$ ipython --no-banner

In [1]: import numpy as np

In [2]: from numpy import linalg as LA

In [3]: np.set_printoptions(precision=3, suppress=True, linewidth=200)

In [4]: mat = np.loadtxt("dump.csv", delimiter=",")

In [5]: print(mat)
[[ 0. -1.  1. -3. -3. -1. -2.  3.]
 [ 0.  0.  0.  0.  0.  0.  0.  0.]
 [ 0. -2.  2. -6. -6. -2. -4.  6.]
 [ 0. -2.  2. -6. -6. -2. -4.  6.]
 [ 0. -3.  3. -9. -9. -3. -6.  9.]
 [ 0.  3. -3.  9.  9.  3.  6. -9.]
 [ 0. -1.  1. -3. -3. -1. -2.  3.]]

In [6]: # rows and columns are dependent

In [7]: w1 = np.array([[2, -1, -1, -2, 2],
   ...:     [-1, -2, 1, 0, 0],
   ...:     [2, -1, 2, -1, 1],
   ...:     [2, 2, 0, 2, -1],
   ...:     [1, 1, 2, -2, 2],
   ...:     [1, 2, 1, 1, -1],
   ...:     [2, -1, 1, -2, -1],
   ...:     [0, -1, 0, -2, 2]])

In [8]: coef = np.array([3, 1, 2, 3, 2])

In [9]: act = np.maximum(mat @ w1 + coef, 0)

In [10]: print((act > 0).mean(axis=0))
[0.286 0.286 0.286 0.286 0.857]

In [11]: print(LA.matrix_rank(act))
3

In [12]: basis = np.array([[2, 2], [3, 3], [0, 0], [2, 0], [1, 1]])

In [13]: print(act @ basis)
[[  9.   9.]
 [ 17.  11.]
 [ 16.  16.]
 [ 16.  16.]
 [ 23.  23.]
 [204. 174.]
 [  9.   9.]]

In [14]: rank = LA.matrix_rank(mat)

In [15]: print(rank)
1

In [16]: ns = LA.svd(mat)[2][rank:].T

In [17]: print([int(LA.matrix_rank(np.delete(mat, i, axis=0))) for i in range(7)])
[1, 1, 1, 1, 1, 1, 1]

In [18]: print(ns.shape)
(8, 7)

In [19]: print(np.round(np.trace(LA.pinv(mat) @ mat), 3))
1.0

In [20]: print(mat @ LA.pinv(mat) @ mat)
[[ 0. -1.  1. -3. -3. -1. -2.  3.]
 [ 0.  0.  0.  0.  0.  0.  0.  0.]
 [ 0. -2.  2. -6. -6. -2. -4.  6.]
 [ 0. -2.  2. -6. -6. -2. -4.  6.]
 [ 0. -3.  3. -9. -9. -3. -6.  9.]
 [ 0.  3. -3.  9.  9.  3.  6. -9.]
 [ 0. -1.  1. -3. -3. -1. -2.  3.]]

In [21]: arr = np.load("w.npy")

In [22]: print(arr)
[[ 8  7  4  8 13  8]
 [ 1  0 -3  1  6  1]
 [ 8  7  4  8 13  8]
 [ 2  1 -2  2  7  2]
 [-1 -2 -5 -1  4 -1]
 [-5 -6 -9 -5  0 -5]
 [ 0 -1 -4  0  5  0]
 [ 7  6  3  7 12  7]
 [ 7  6  3  7 12  7]]

In [23]: # row 2 repeats row 0

In [24]: print(np.unique(arr.round(6), axis=0).shape)
(7, 6)

In [25]: print(np.abs(np.diag(LA.qr(arr)[1])) > 1e-9)
[ True  True False False False False]

In [26]: A2 = arr / LA.norm(arr, axis=1, keepdims=True)

In [27]: gram = A2 @ A2.T

In [28]: print(np.argwhere(np.triu(np.abs(gram) > 0.95, 1)))
[[0 2]
 [0 7]
 [0 8]
 [1 3]
 [2 7]
 [2 8]
 [7 8]]

In [29]: U, sig, Vt = LA.svd(arr)

In [30]: vecs = Vt[:(sig > 1e-8).sum()]

In [31]: rng = np.random.default_rng(49739)

In [32]: x = arr[3] + 5 * arr[7] + rng.integers(2) * np.eye(6)[1]

In [33]: print(x)
[37. 32. 13. 37. 67. 37.]

In [34]: print(round(LA.norm(x - vecs.T @ vecs @ x), 3))
0.9

In [35]: print(vecs.T @ vecs)
[[ 0.167  0.167  0.167  0.167  0.167  0.167]
 [ 0.167  0.19   0.262  0.167  0.048  0.167]
 [ 0.167  0.262  0.548  0.167 -0.31   0.167]
 [ 0.167  0.167  0.167  0.167  0.167  0.167]
 [ 0.167  0.048 -0.31   0.167  0.762  0.167]
 [ 0.167  0.167  0.167  0.167  0.167  0.167]]

In [36]: def softmax(z):
    ...:     e = np.exp(z - z.max(axis=-1, keepdims=True))
    ...:     return e / e.sum(axis=-1, keepdims=True)
    ...: 

In [37]: print(np.round(softmax(arr[4] + 2), 3) + 0)
[0.007 0.002 0.    0.007 0.978 0.007]

In [38]: att = arr @ arr.T / np.sqrt(6)

In [39]: print(np.round(softmax(att), 3) + 0)
[[0.5   0.    0.5   0.    0.    0.    0.    0.    0.   ]
 [0.46  0.    0.46  0.    0.    0.    0.    0.04  0.04 ]
 [0.5   0.    0.5   0.    0.    0.    0.    0.    0.   ]
 [0.496 0.    0.496 0.    0.    0.    0.    0.004 0.004]
 [0.    0.    0.    0.    0.    1.    0.    0.    0.   ]
 [0.    0.    0.    0.    0.    1.    0.    0.    0.   ]
 [0.111 0.111 0.111 0.111 0.111 0.111 0.111 0.111 0.111]
 [0.5   0.    0.5   0.    0.    0.    0.    0.    0.   ]
 [0.5   0.    0.5   0.    0.    0.    0.    0.    0.   ]]

In [40]: print(np.round(softmax(att + np.triu(np.full(att.shape, -np.inf), 1)), 3) + 0)
[[1.    0.    0.    0.    0.    0.    0.    0.    0.   ]
 [1.    0.    0.    0.    0.    0.    0.    0.    0.   ]
 [0.5   0.    0.5   0.    0.    0.    0.    0.    0.   ]
 [0.5   0.    0.5   0.    0.    0.    0.    0.    0.   ]
 [0.    0.007 0.    0.001 0.992 0.    0.    0.    0.   ]
 [0.    0.    0.    0.    0.    1.    0.    0.    0.   ]
 [0.143 0.143 0.143 0.143 0.143 0.143 0.143 0.    0.   ]
 [0.5   0.    0.5   0.    0.    0.    0.    0.    0.   ]
 [0.5   0.    0.5   0.    0.    0.    0.    0.    0.   ]]

In [41]: feats = np.loadtxt("mat.csv", delimiter=",")

In [42]: print(feats)
[[ 1.4 -0.1 -1.2 -0.1]
 [ 0.2 -0.4 -1.   0.8]
 [-0.5  0.4 -0.8 -0.7]
 [ 0.  -0.4  0.4  1.1]
 [-0.4 -0.9  2.   0.7]
 [-0.1  1.1 -0.3  0.1]
 [-0.3  1.1  0.5  0. ]
 [ 1.7  0.2 -1.7  0.6]
 [ 2.3  1.3  2.4  0.1]
 [ 1.2  2.3  0.2 -1. ]
 [-1.9  0.4 -1.5 -1.5]
 [-1.1 -1.1  2.9  0.8]
 [ 1.1  0.9 -0.2  0. ]
 [-0.1  0.2 -0.7  0.5]
 [-1.5 -1.3 -0.8 -0.6]
 [-0.5  0.1  0.6 -2.1]
 [ 0.3  0.9  2.2  2.3]
 [-2.1  2.4  2.1 -1.2]
 [-1.9 -0.7  1.  -0.1]
 [-1.  -0.6 -0.6 -1.9]
 [-0.7 -2.4  2.1  0.5]
 [-0.1  0.1  0.5 -1.4]
 [ 0.8  0.8  0.5 -0.2]
 [ 0.1 -0.8 -0.1  0.8]
 [-0.7  0.1 -1.1  1. ]
 [-0.2  1.5  1.3  0.4]
 [ 0.8 -0.7  1.5 -1.4]
 [-0.7 -0.9 -0.7 -1.5]]

In [43]: x = np.array([1, 2, 0, 1])

In [44]: target = feats @ x

In [45]: print(np.round(LA.pinv(feats) @ feats, 3) + 0)
[[1. 0. 0. 0.]
 [0. 1. 0. 0.]
 [0. 0. 1. 0.]
 [0. 0. 0. 1.]]

In [46]: print(np.round(LA.solve(feats.T @ feats, feats.T @ target), 3) + 0)
[1. 2. 0. 1.]

In [47]: target = target + 0.02 * rng.normal(size=28)

In [48]: print(target)
[ 1.101  0.216 -0.391  0.286 -1.483  2.212  1.922  2.69   5.014  4.786 -2.584 -2.52   2.905  0.769 -4.68  -2.401  4.392  1.532 -3.397 -4.099 -4.993 -1.316  2.17  -0.675  0.509  3.197 -1.986 -4.02 ]

In [49]: coef, *_ = LA.lstsq(feats, target)

In [50]: print(np.round(feats.T @ (target - feats @ coef), 3) + 0)
[0. 0. 0. 0.]

In [51]: print(round(float(LA.norm(target - feats @ coef)), 3))
0.084

In [52]: print(coef)
[0.996 2.002 0.001 1.   ]

In [53]: K = np.loadtxt("case16.csv", delimiter=",")

In [54]: print(K)
[[ 0. -6. -1. -1. -4. -4.  0.  6.]
 [ 6.  0.  1.  3. -5. -1. -5.  4.]
 [ 1. -1.  0.  1.  0.  4.  1.  5.]
 [ 1. -3. -1.  0. -1.  3. -2. -3.]
 [ 4.  5.  0.  1.  0. -2.  5. -1.]
 [ 4.  1. -4. -3.  2.  0. -3. -2.]
 [ 0.  5. -1.  2. -5.  3.  0.  1.]
 [-6. -4. -5.  3.  1.  2. -1.  0.]]

In [55]: # skew, so no eigenvalue has a real part

In [56]: print(softmax(K[2] + 4))
[0.013 0.002 0.005 0.013 0.005 0.256 0.013 0.695]

In [57]: print(softmax(K).sum(axis=1))
[1. 1. 1. 1. 1. 1. 1. 1.]

In [58]: att = K @ K.T / np.sqrt(8)

In [59]: print(softmax(att).round(6).argmax(axis=1))
[0 1 2 3 4 5 6 7]

In [60]: print(np.round(softmax(att + np.triu(np.full(att.shape, -np.inf), 1)), 3) + 0)
[[1. 0. 0. 0. 0. 0. 0. 0.]
 [0. 1. 0. 0. 0. 0. 0. 0.]
 [0. 0. 1. 0. 0. 0. 0. 0.]
 [0. 0. 0. 1. 0. 0. 0. 0.]
 [0. 0. 0. 0. 1. 0. 0. 0.]
 [0. 0. 0. 0. 0. 1. 0. 0.]
 [0. 0. 0. 0. 0. 0. 1. 0.]
 [0. 0. 0. 0. 0. 0. 0. 1.]]

In [61]: print(np.round(softmax(att)[2] @ K, 3) + 0)
[ 1.001 -1.     0.     1.    -0.001  3.998  0.999  5.   ]

In [62]: data = np.load("block14.npy")

In [63]: print(data)
[[3 0 0 0 0 0]
 [1 2 0 0 0 0]
 [2 1 0 0 0 0]
 [0 0 3 0 0 0]
 [0 0 1 2 0 0]
 [0 0 2 1 0 0]
 [0 0 0 0 3 0]
 [0 0 0 0 1 2]
 [0 0 0 0 2 1]]

In [64]: lab = rng.permutation(8)

In [65]: print(lab)
[6 5 2 7 4 3 1 0]

In [66]: A2 = K[lab][:, lab]

In [67]: print(np.diag(A2))
[0. 0. 0. 0. 0. 0. 0. 0.]

In [68]: print(A2)
[[ 0.  3. -1.  1. -5.  2.  5.  0.]
 [-3.  0. -4. -2.  2. -3.  1.  4.]
 [ 1.  4.  0.  5.  0.  1. -1.  1.]
 [-1.  2. -5.  0.  1.  3. -4. -6.]
 [ 5. -2.  0. -1.  0.  1.  5.  4.]
 [-2.  3. -1. -3. -1.  0. -3.  1.]
 [-5. -1.  1.  4. -5.  3.  0.  6.]
 [ 0. -4. -1.  6. -4. -1. -6.  0.]]

In [69]: J = np.loadtxt("run6.csv", delimiter=",")

In [70]: print(J)
[[  0.   0.   0.   0.   0.   0.   0.   0.   0.   0.   0.]
 [  0.   1.   4.   1.  -2.  -4.   3.   5.   5.   3.  -5.]
 [  0.   4.  16.   4.  -8. -16.  12.  20.  20.  12. -20.]
 [  0.   1.   4.   1.  -2.  -4.   3.   5.   5.   3.  -5.]
 [  0.  -2.  -8.  -2.   4.   8.  -6. -10. -10.  -6.  10.]
 [  0.  -4. -16.  -4.   8.  16. -12. -20. -20. -12.  20.]
 [  0.   3.  12.   3.  -6. -12.   9.  15.  15.   9. -15.]
 [  0.   5.  20.   5. -10. -20.  15.  25.  25.  15. -25.]
 [  0.   5.  20.   5. -10. -20.  15.  25.  25.  15. -25.]
 [  0.   3.  12.   3.  -6. -12.   9.  15.  15.   9. -15.]
 [  0.  -5. -20.  -5.  10.  20. -15. -25. -25. -15.  25.]]

In [71]: # column 3 repeats column 1

In [72]: w, vecs = LA.eigh(J)

In [73]: print(vecs @ np.diag(w) @ vecs.T)
[[  0.   0.   0.   0.   0.   0.   0.   0.   0.   0.   0.]
 [  0.   1.   4.   1.  -2.  -4.   3.   5.   5.   3.  -5.]
 [  0.   4.  16.   4.  -8. -16.  12.  20.  20.  12. -20.]
 [  0.   1.   4.   1.  -2.  -4.   3.   5.   5.   3.  -5.]
 [  0.  -2.  -8.  -2.   4.   8.  -6. -10. -10.  -6.  10.]
 [  0.  -4. -16.  -4.   8.  16. -12. -20. -20. -12.  20.]
 [  0.   3.  12.   3.  -6. -12.   9.  15.  15.   9. -15.]
 [  0.   5.  20.   5. -10. -20.  15.  25.  25.  15. -25.]
 [  0.   5.  20.   5. -10. -20.  15.  25.  25.  15. -25.]
 [  0.   3.  12.   3.  -6. -12.   9.  15.  15.   9. -15.]
 [  0.  -5. -20.  -5.  10.  20. -15. -25. -25. -15.  25.]]

In [74]: print(np.round(vecs.T @ J @ vecs, 3) + 0)
[[  0.   0.   0.   0.   0.   0.   0.   0.   0.   0.   0.]
 [  0.   0.   0.   0.   0.   0.   0.   0.   0.   0.   0.]
 [  0.   0.   0.   0.   0.   0.   0.   0.   0.   0.   0.]
 [  0.   0.   0.   0.   0.   0.   0.   0.   0.   0.   0.]
 [  0.   0.   0.   0.   0.   0.   0.   0.   0.   0.   0.]
 [  0.   0.   0.   0.   0.   0.   0.   0.   0.   0.   0.]
 [  0.   0.   0.   0.   0.   0.   0.   0.   0.   0.   0.]
 [  0.   0.   0.   0.   0.   0.   0.   0.   0.   0.   0.]
 [  0.   0.   0.   0.   0.   0.   0.   0.   0.   0.   0.]
 [  0.   0.   0.   0.   0.   0.   0.   0.   0.   0.   0.]
 [  0.   0.   0.   0.   0.   0.   0.   0.   0.   0. 131.]]

In [75]: print(LA.eigvalsh(J + 4 * np.eye(11)))
[  4.   4.   4.   4.   4.   4.   4.   4.   4.   4. 135.]

In [76]: print(np.round(LA.eigvalsh(J @ J), 3) + 0)
[    0.     0.     0.     0.     0.     0.     0.     0.     0.     0. 17161.]

In [77]: print(np.round(vecs.T @ vecs, 3) + 0)
[[1. 0. 0. 0. 0. 0. 0. 0. 0. 0. 0.]
 [0. 1. 0. 0. 0. 0. 0. 0. 0. 0. 0.]
 [0. 0. 1. 0. 0. 0. 0. 0. 0. 0. 0.]
 [0. 0. 0. 1. 0. 0. 0. 0. 0. 0. 0.]
 [0. 0. 0. 0. 1. 0. 0. 0. 0. 0. 0.]
 [0. 0. 0. 0. 0. 1. 0. 0. 0. 0. 0.]
 [0. 0. 0. 0. 0. 0. 1. 0. 0. 0. 0.]
 [0. 0. 0. 0. 0. 0. 0. 1. 0. 0. 0.]
 [0. 0. 0. 0. 0. 0. 0. 0. 1. 0. 0.]
 [0. 0. 0. 0. 0. 0. 0. 0. 0. 1. 0.]
 [0. 0. 0. 0. 0. 0. 0. 0. 0. 0. 1.]]

In [78]: print(np.round(w.sum(), 3), np.trace(J))
131.0 131.0

In [79]: print(w.round(3) + 0)
[  0.   0.   0.   0.   0.   0.   0.   0.   0.   0. 131.]
